$ python3 -q
>>> import numpy as np
>>> from numpy import linalg as LA
>>> np.set_printoptions(precision=2, suppress=True, linewidth=160, sign=" ")
>>> M = np.load("test10.npy")
>>> M
array([[ 10,   8,   1],
       [  8,  12,   6],
       [  1,   6,   5]])
>>> w, vecs = LA.eigh(M)
>>> vec = np.array([1, 0, -1])
>>> (np.sign(vecs[:, -1].round(6)) == np.sign(vecs[0, -1].round(6))).astype(int)
array([ 1,  1,  1])
>>> vecs * np.sqrt(w) @ vecs.T
array([[ 2.76,  1.52, -0.26],
       [ 1.52,  2.76,  1.44],
       [-0.26,  1.44,  1.69]])
>>> vec @ M @ vec / (vec @ vec), np.round(w[0], 2), np.round(w[-1], 2)
(np.float64(6.5), np.float64(0.03), np.float64(20.81))
>>> u = np.array([0, 1, 3])
>>> Y = M + np.outer(u, np.eye(3)[1])
>>> Y
array([[ 10.,   8.,   1.],
       [  8.,  13.,   6.],
       [  1.,   9.,   5.]])
>>> LA.matrix_rank(LA.inv(Y) - LA.inv(M), tol=1e-8)
np.int64(1)
>>> np.round(LA.det(Y) / LA.det(M), 2), np.round(1 + LA.solve(M, u)[1], 2)
(np.float64(-25.75), np.float64(-25.75))
>>> w, vecs = LA.eig(M)
>>> np.sort(LA.eigvals(LA.inv(M)))
array([  0.05,   0.16,  32.04])
>>> np.round(np.prod(w), 2)
np.float64(4.0)
>>> np.sort(LA.eigvals(M.T))
array([  0.03,   6.16,  20.81])
>>> Q = M.astype(float).copy()
>>> for j in range(3):
...     Q[:, j] -= Q[:, :j] @ (Q[:, :j].T @ Q[:, j])
...     Q[:, j] /= LA.norm(Q[:, j])
... 
>>> np.round(Q.T @ Q, 2) + 0
array([[ 1.,  0.,  0.],
       [ 0.,  1.,  0.],
       [ 0.,  0.,  1.]])
>>> np.round(Q.T @ M, 2) + 0
array([[ 12.85,  14.17,   4.9 ],
       [  0.  ,   6.58,   6.16],
       [  0.  ,   0.  ,   0.05]])
